>>> import numpy as np
>>> np.set_printoptions(precision=2, suppress=True, linewidth=200, floatmode="fixed")
>>> W0 = np.load("w.npy")
>>> W0
array([[-1.75, -0.84,  2.03, -1.90, -0.45, -1.52,  2.24, -1.79,  2.29, -0.21],
       [-0.16,  1.97,  0.41,  2.15,  0.67,  0.41,  3.81, -1.60, -0.61, -5.01],
       [-0.29, -2.44,  1.25, -3.79, -2.14, -2.01, -4.12,  1.92,  0.69,  5.67],
       [ 0.50, -0.76, -1.04,  1.56,  1.43, -0.27, -1.12,  1.58, -1.51, -0.73],
       [-0.69,  0.69,  0.30,  0.91,  0.59,  0.43,  2.01, -1.18, -0.32, -2.34],
       [ 0.75,  2.53, -1.95,  5.21,  2.55,  1.93,  2.97, -0.60, -2.80, -6.32],
       [-0.88, -2.00,  1.09, -2.34, -0.53, -1.34, -1.02,  0.01,  1.55,  2.83],
       [ 1.32, -0.67, -1.17, -1.47, -1.85, -0.40, -4.87,  3.20, -0.92,  4.75],
       [-2.16, -1.54, -0.16, -1.55, -1.67, -1.78, -3.80,  4.47, -2.78,  1.44],
       [ 1.20,  2.35,  1.09,  1.63,  0.75,  1.11,  5.51, -4.63,  2.25, -4.23]])
>>> T = np.stack([W0, 5 * W0, W0[::-1]])
>>> np.linalg.matrix_rank(T.reshape(3, -1))
np.int64(2)
>>> np.einsum("bij,cij->bc", T, T)
array([[  533.43,  2667.14,   139.93],
       [ 2667.14, 13335.72,   699.67],
       [  139.93,   699.67,   533.43]])
>>> T.shape
(3, 10, 10)
>>> np.linalg.matrix_rank(T)
array([10, 10, 10])
>>> J = np.load("data.npy")
>>> J
array([[-1,  0,  0,  0,  0,  0,  0,  0,  0],
       [-5, -4,  0,  0,  0,  0,  0,  0,  0],
       [ 3, -4, -1,  0,  0,  0,  0,  0,  0],
       [-2,  5,  5, -3,  0,  0,  0,  0,  0],
       [ 2,  2, -4,  3, -2,  0,  0,  0,  0],
       [ 3, -4, -4, -4,  4,  1,  0,  0,  0],
       [-5, -1,  4,  4, -1,  4,  5,  0,  0],
       [-4,  2, -5, -5,  0, -1, -1,  2,  0],
       [ 2,  1, -1,  1,  1,  4,  3,  0, -3]])
>>> rng = np.random.default_rng(62337)
>>> z = rng.permutation(9)
>>> z
array([7, 3, 1, 6, 5, 2, 8, 4, 0])
>>> A2 = J[z][:, z]
>>> np.diag(A2)
array([ 2, -3, -4,  5,  1, -1, -3, -2, -1])
>>> np.sort(np.abs(np.linalg.eigvals(A2)))
array([1.00, 1.00, 1.00, 2.00, 2.00, 3.00, 3.00, 4.00, 5.00])
>>> U, s, vt = np.linalg.svd(J)
>>> s
array([12.92, 10.39,  8.96,  7.16,  6.89,  1.83,  1.58,  0.48,  0.01])
>>> np.argmax(s[:-1] / (s[1:] + 1e-6)) + 1
np.int64(8)
>>> A2 = U[:, :8] @ np.diag(s[:8]) @ vt[:8]
>>> round(float(np.linalg.norm(J - A2) / np.linalg.norm(J)), 2)
0.0
>>> round(float(np.abs(J - A2).max()), 2)
0.01
>>> A2.round(2) + 0
array([[-1.00,  0.00,  0.00,  0.00,  0.00,  0.01, -0.01,  0.00,  0.00],
       [-5.00, -4.00,  0.00,  0.00,  0.00,  0.00,  0.00,  0.00,  0.00],
       [ 3.00, -4.00, -1.00,  0.00,  0.00,  0.00,  0.00,  0.00,  0.00],
       [-2.00,  5.00,  5.00, -3.00,  0.00,  0.00,  0.00,  0.00,  0.00],
       [ 2.00,  2.00, -4.00,  3.00, -2.00,  0.00,  0.00,  0.00,  0.00],
       [ 3.00, -4.00, -4.00, -4.00,  4.00,  1.00,  0.00,  0.00,  0.00],
       [-5.00, -1.00,  4.00,  4.00, -1.00,  4.00,  5.00,  0.00,  0.00],
       [-4.00,  2.00, -5.00, -5.00,  0.00, -1.00, -1.00,  2.00,  0.00],
       [ 2.00,  1.00, -1.00,  1.00,  1.00,  4.00,  3.00,  0.00, -3.00]])
>>> rank = np.linalg.matrix_rank(A2)
>>> rank
np.int64(8)
>>> null = np.linalg.svd(A2)[2][rank:].T
>>> np.linalg.matrix_rank(A2.T @ A2), np.linalg.matrix_rank(A2 @ A2.T)
(np.int64(8), np.int64(8))
>>> np.allclose(A2 @ null, 0)
True
>>> [int(np.linalg.matrix_rank(np.delete(A2, i, axis=0))) for i in range(9)]
[8, 8, 8, 8, 8, 8, 8, 8, 8]
>>> null.shape
(9, 1)
>>> [int(np.linalg.matrix_rank(A2[:i])) for i in range(1, len(A2) + 1)]
[1, 2, 3, 4, 5, 6, 7, 8, 8]
>>> round(float(np.linalg.det(J)), 2)
720.0
>>> np.round(np.abs(np.linalg.eigvals(J)).max(), 2)
np.float64(5.0)
>>> J.inv()
Traceback (most recent call last):
  File "<python-input-34>", line 1, in <module>
    J.inv()
    ^^^^^
AttributeError: 'numpy.ndarray' object has no attribute 'inv'
>>> np.linalg.matrix_power(J, 2)
array([[  1,   0,   0,   0,   0,   0,   0,   0,   0],
       [ 25,  16,   0,   0,   0,   0,   0,   0,   0],
       [ 14,  20,   1,   0,   0,   0,   0,   0,   0],
       [ -2, -55, -20,   9,   0,   0,   0,   0,   0],
       [-34,  19,  27, -15,   4,   0,   0,   0,   0],
       [ 24,  16, -36,  20,  -4,   1,   0,   0,   0],
       [ -1, -15,  24, -11,  13,  24,  25,   0,   0],
       [-17,  -4, -30,   5,  -3,  -7,  -7,   4,   0],
       [-19, -15,   1,  -7,   8,   4,   6,   0,   9]])
>>> def softmax(z):
...     e = np.exp(z - z.max(axis=-1, keepdims=True))
...     return e / e.sum(axis=-1, keepdims=True)
... 
>>> np.round(softmax(10 * J[7]), 2) + 0
array([0.00, 0.50, 0.00, 0.00, 0.00, 0.00, 0.00, 0.50, 0.00])
>>> np.round(softmax(J[7]), 2) + 0
array([0.00, 0.42, 0.00, 0.00, 0.06, 0.02, 0.02, 0.42, 0.06])
>>> scores = J @ J.T / np.sqrt(9)
>>> softmax(scores).round(6).argmax(axis=1)
array([1, 1, 5, 3, 4, 5, 6, 7, 8])
>>> np.round(softmax(scores + np.triu(np.full(scores.shape, -np.inf), 1)), 2) + 0
array([[1.00, 0.00, 0.00, 0.00, 0.00, 0.00, 0.00, 0.00, 0.00],
       [0.00, 1.00, 0.00, 0.00, 0.00, 0.00, 0.00, 0.00, 0.00],
       [0.00, 0.00, 1.00, 0.00, 0.00, 0.00, 0.00, 0.00, 0.00],
       [0.00, 0.00, 0.00, 1.00, 0.00, 0.00, 0.00, 0.00, 0.00],
       [0.00, 0.00, 0.00, 0.00, 1.00, 0.00, 0.00, 0.00, 0.00],
       [0.00, 0.00, 0.00, 0.00, 0.00, 1.00, 0.00, 0.00, 0.00],
       [0.00, 0.00, 0.00, 0.00, 0.00, 0.00, 1.00, 0.00, 0.00],
       [0.00, 0.00, 0.00, 0.00, 0.00, 0.00, 0.00, 1.00, 0.00],
       [0.00, 0.00, 0.00, 0.00, 0.00, 0.00, 0.00, 0.00, 1.00]])
>>> np.round(softmax(scores)[7] @ J, 2) + 0
array([-4.00,  2.00, -5.00, -5.00,  0.00, -1.00, -1.00,  2.00,  0.00])
>>> feats = np.load("m.npy")
>>> feats.round(2) + 0
array([[-0.98,  0.55,  7.98, -2.52, -1.81,  4.43,  8.06, -2.28,  5.68, -4.44, -2.89],
       [-3.68,  2.46, -2.96,  4.29,  3.07,  1.78,  1.94,  2.09, -0.90,  3.90,  3.43],
       [ 4.30, -2.43,  5.19,  1.44, -4.94,  8.21,  9.00,  6.52,  3.96, -4.74, -0.74],
       [ 4.25, -4.12,  7.77, -2.81, -1.90, 10.91, 15.89,  1.55,  2.38, -5.88,  1.52],
       [-6.53,  4.23, -0.86,  2.04,  4.25, -0.79,  0.69, -3.00,  0.84,  3.77,  1.67],
       [ 7.32, -5.83,  3.27,  2.64, -2.20,  7.69,  7.64,  4.42,  1.88, -1.14,  7.65],
       [ 2.96, -1.34, -3.47,  7.68, -1.53,  4.42,  1.15,  9.37, -0.19,  2.75,  5.46],
       [-1.11,  0.80,  3.23,  1.15, -0.37,  2.73,  3.89,  0.00,  3.43, -0.53,  0.61],
       [ 3.37, -0.73,  0.10,  6.54, -5.05,  4.13,  0.59,  9.72,  3.51, -0.51,  0.69],
       [-4.21,  2.18,  1.84,  0.05,  3.21,  2.22,  5.26, -2.98,  1.20,  1.17,  1.62],
       [ 0.74, -0.01,  1.98,  3.37, -1.76,  2.31,  1.32,  2.65,  3.72,  0.22,  1.75],
       [-5.20,  3.59,  1.44,  0.82,  2.00,  1.74,  4.06, -1.19,  1.85,  0.68, -1.05],
       [-4.57,  4.14, -4.50,  6.64,  1.58, -0.52, -2.72,  4.31,  0.22,  4.78,  1.54],
       [ 1.40, -0.93,  0.73,  3.41, -0.73,  4.77,  4.69,  4.19,  1.34,  0.35,  3.28]])
>>> U, s, vt = np.linalg.svd(feats)
>>> s.round(2) + 0
array([37.07, 24.82, 18.71, 11.56,  5.86,  0.00,  0.00,  0.00,  0.00,  0.00,  0.00])
>>> A2 = U[:, :5] @ np.diag(s[:5]) @ vt[:5]
>>> np.round(np.linalg.norm(feats - A2) / np.linalg.norm(feats), 2)
np.float64(0.0)
>>> np.argsort(-np.linalg.norm(feats, axis=0).round(6), kind="stable")[:3]
array([6, 5, 7])
>>> round(np.linalg.norm(feats, 2) / np.linalg.norm(feats), 2)
np.float64(0.74)
>>> np.linalg.cond(feats) > 100
np.True_
>>> U, s, vt = np.linalg.svd(feats)
>>> V = vt[:(s > 1e-8).sum()]
>>> x0 = feats[9] + 2 * feats[7] + rng.integers(2) * np.eye(11)[10]
>>> x0
array([-6.42,  3.78,  8.29,  2.35,  2.47,  7.67, 13.03, -2.98,  8.07,  0.11,  2.84])
>>> np.linalg.matrix_rank(np.vstack([feats, x0]))
np.int64(5)
>>> np.diag(V.T @ V)
array([0.50, 0.30, 0.41, 0.43, 0.29, 0.31, 0.67, 0.62, 0.57, 0.25, 0.66])
>>> np.round(V.T @ V, 2) + 0
array([[ 0.50, -0.37,  0.04, -0.08, -0.20,  0.02, -0.10,  0.10, -0.06, -0.13,  0.16],
       [-0.37,  0.30, -0.03,  0.12,  0.07, -0.03,  0.01,  0.03,  0.10,  0.07, -0.20],
       [ 0.04, -0.03,  0.41, -0.06, -0.12,  0.06,  0.12, -0.21,  0.38, -0.13,  0.00],
       [-0.08,  0.12, -0.06,  0.43, -0.05,  0.08, -0.08,  0.29,  0.22,  0.20,  0.19],
       [-0.20,  0.07, -0.12, -0.05,  0.29, -0.01,  0.13, -0.21, -0.18,  0.16,  0.17],
       [ 0.02, -0.03,  0.06,  0.08, -0.01,  0.31,  0.40,  0.19,  0.01, -0.05,  0.08],
       [-0.10,  0.01,  0.12, -0.08,  0.13,  0.40,  0.67,  0.02, -0.07, -0.10,  0.04],
       [ 0.10,  0.03, -0.21,  0.29, -0.21,  0.19,  0.02,  0.62, -0.06, -0.03, -0.13],
       [-0.06,  0.10,  0.38,  0.22, -0.18,  0.01, -0.07, -0.06,  0.57,  0.00,  0.04],
       [-0.13,  0.07, -0.13,  0.20,  0.16, -0.05, -0.10, -0.03,  0.00,  0.25,  0.26],
       [ 0.16, -0.20,  0.00,  0.19,  0.17,  0.08,  0.04, -0.13,  0.04,  0.26,  0.66]])
>>> A2 = feats / np.linalg.norm(feats, axis=1, keepdims=True)
>>> C2 = A2 @ A2.T
>>> (C2 - 2 * np.eye(14)).round(6).argmax(axis=1)
array([ 7, 12,  3,  2, 11, 13,  8,  0,  6, 11,  8,  9,  1,  5])
>>> np.round(np.degrees(np.arccos(np.clip(C2[6, 5], -1, 1))), 2)
np.float64(52.06)
>>> np.argwhere(np.triu(np.abs(C2) > 0.95, 1))
array([], shape=(0, 2), dtype=int64)
>>> C2[6]
array([-0.31,  0.56,  0.40,  0.13, -0.15,  0.61,  1.00,  0.11,  0.83, -0.19,  0.65, -0.19,  0.54,  0.79])
>>> A2 = np.array([[7, -4],
...     [2, 6],
...     [4, -5],
...     [-1, -8],
...     [4, 1],
...     [-4, 4],
...     [3, 5],
...     [9, -5],
...     [6, 1],
...     [-4, -4],
...     [-7, 4],
...     [-9, 0]])
>>> Z = np.array([[0, 1, -3, -3, 2, -3], [0, 0, -3, 1, 1, -2]])
>>> M = A2 @ Z
>>> M
array([[  0,   7,  -9, -25,  10, -13],
       [  0,   2, -24,   0,  10, -18],
       [  0,   4,   3, -17,   3,  -2],
       [  0,  -1,  27,  -5, -10,  19],
       [  0,   4, -15, -11,   9, -14],
       [  0,  -4,   0,  16,  -4,   4],
       [  0,   3, -24,  -4,  11, -19],
       [  0,   9, -12, -32,  13, -17],
       [  0,   6, -21, -17,  13, -20],
       [  0,  -4,  24,   8, -12,  20],
       [  0,  -7,   9,  25, -10,  13],
       [  0,  -9,  27,  27, -18,  27]])
>>> np.argsort(-np.linalg.norm(M, axis=0).round(6), kind="stable")[:3]
array([2, 3, 5])
>>> round(float(np.linalg.norm(M, 2) / np.linalg.norm(M)), 2)
0.92
>>> np.linalg.matrix_rank(M, rtol=0.1)
np.int64(2)
>>> np.abs(np.diag(np.linalg.qr(M)[1])) > 1e-9
array([False,  True,  True, False, False, False])
>>> np.unique(M.round(6), axis=0).shape
(12, 6)
>>> np.linalg.lstsq(M[:-1].T, M[-1])[2]
np.int32(2)
>>> m1 = np.loadtxt("arr.csv", delimiter=",")
>>> m1
array([[-0.36, -7.32, -5.83, -7.52,  2.10,  1.71, -0.33, -1.76, -5.83],
       [ 3.47, -6.14, -4.78, -6.35,  2.55,  1.54, -1.71, -0.81, -7.93],
       [ 1.74, -7.42, -6.44, -8.81,  2.40,  1.80,  0.16,  0.17, -7.66],
       [ 3.28,  7.29, -4.57, -0.54,  7.55,  3.23,  1.33,  0.51,  6.21],
       [ 3.14, -7.83, -4.26, -8.77,  4.09, -0.54, -2.12, -0.52, -7.19],
       [ 3.58,  4.99, -3.99, -1.91,  4.98,  1.38,  0.24,  0.21,  4.73],
       [ 3.78,  5.91, -2.18, -0.75,  6.84,  3.70, -0.39, -0.55,  3.76],
       [ 2.19, -8.97, -6.78, -6.81,  2.20,  0.50, -0.63, -1.75, -8.36],
       [ 3.94, -7.07, -7.54, -7.04,  2.73,  1.78, -1.40, -0.72, -7.49],
       [ 4.16,  8.05, -6.40, -1.66,  7.52,  2.34,  2.60,  1.18,  4.43],
       [ 2.99, -9.00, -6.32, -6.05,  4.37,  1.53, -2.09, -2.74, -8.51]])
>>> x0 = np.array([-3, -3, 1, -1, 3, 3, 2, -1, 0])
>>> h1 = np.maximum(m1 @ x0, 0)
>>> np.maximum(m1 @ (3 * x0), 0)
array([111.78,  57.72,  96.48,   0.00,  76.53,   0.00,   2.67,  86.88,  61.02,   0.00, 102.06])
>>> np.flatnonzero(h1 > 1e-9)
array([ 0,  1,  2,  4,  6,  7,  8, 10])
>>> m1 * (h1 > 1e-9)[:, None]
array([[-0.36, -7.32, -5.83, -7.52,  2.10,  1.71, -0.33, -1.76, -5.83],
       [ 3.47, -6.14, -4.78, -6.35,  2.55,  1.54, -1.71, -0.81, -7.93],
       [ 1.74, -7.42, -6.44, -8.81,  2.40,  1.80,  0.16,  0.17, -7.66],
       [ 0.00,  0.00, -0.00, -0.00,  0.00,  0.00,  0.00,  0.00,  0.00],
       [ 3.14, -7.83, -4.26, -8.77,  4.09, -0.54, -2.12, -0.52, -7.19],
       [ 0.00,  0.00, -0.00, -0.00,  0.00,  0.00,  0.00,  0.00,  0.00],
       [ 3.78,  5.91, -2.18, -0.75,  6.84,  3.70, -0.39, -0.55,  3.76],
       [ 2.19, -8.97, -6.78, -6.81,  2.20,  0.50, -0.63, -1.75, -8.36],
       [ 3.94, -7.07, -7.54, -7.04,  2.73,  1.78, -1.40, -0.72, -7.49],
       [ 0.00,  0.00, -0.00, -0.00,  0.00,  0.00,  0.00,  0.00,  0.00],
       [ 2.99, -9.00, -6.32, -6.05,  4.37,  1.53, -2.09, -2.74, -8.51]])
>>> h1
array([37.26, 19.24, 32.16,  0.00, 25.51,  0.00,  0.89, 28.96, 20.34,  0.00, 34.02])
